% python3 -q
>>> import numpy as np
>>> from numpy import linalg as LA
>>> np.set_printoptions(precision=3, suppress=True, linewidth=120, sign=" ")
>>> E = -3 * np.eye(3) + np.eye(3, k=1)
>>> E
array([[-3.,  1.,  0.],
       [ 0., -3.,  1.],
       [ 0.,  0., -3.]])
>>> gram = E.T @ E
>>> np.diag(gram)
array([  9.,  10.,  10.])
>>> LA.matrix_rank(gram)
np.int64(3)
>>> np.allclose(gram, gram.T)
True
>>> f = np.array([2, 1])
>>> np.cross(E[1, :3], E[0, :3])
array([-1., -3., -9.])
>>> np.array([np.convolve(row, f, "same") for row in E])
array([[-6., -1.,  1.],
       [ 0., -6., -1.],
       [ 0.,  0., -6.]])
>>> w, evecs = LA.eig(E)
>>> np.sort(LA.eigvals(E.T))
array([-3., -3., -3.])
>>> np.prod(w)
np.float64(-27.0)
>>> np.sort(LA.eigvals(LA.inv(E)))
array([-0.333, -0.333, -0.333])
>>> proj = np.triu(np.array([[5, 3, 2], [3, 3, 0], [3, 5, 4]]), 1) + np.eye(3)
>>> Y = proj @ E @ LA.inv(proj)
>>> np.trace(Y), np.trace(E)
(np.float64(-9.0), np.float64(-9.0))
>>> Y
array([[-3.,  1.,  3.],
       [ 0., -3.,  1.],
       [ 0.,  0., -3.]])
>>> mat = np.load("run7.npy")
>>> mat
array([[ 0.24,  2.16, -0.36],
       [ 0.1 ,  0.9 , -0.15],
       [ 0.06,  0.54, -0.09]])
>>> # looks like rank 1
>>> rng = np.random.default_rng(519099)
>>> lab = rng.permutation(3)
>>> lab
array([ 0,  2,  1])
>>> Y = mat[lab][:, lab]
>>> np.allclose(Y, mat)
False
>>> round(LA.det(Y), 3), round(float(LA.det(mat[lab])), 3)
(np.float64(0.0), 0.0)
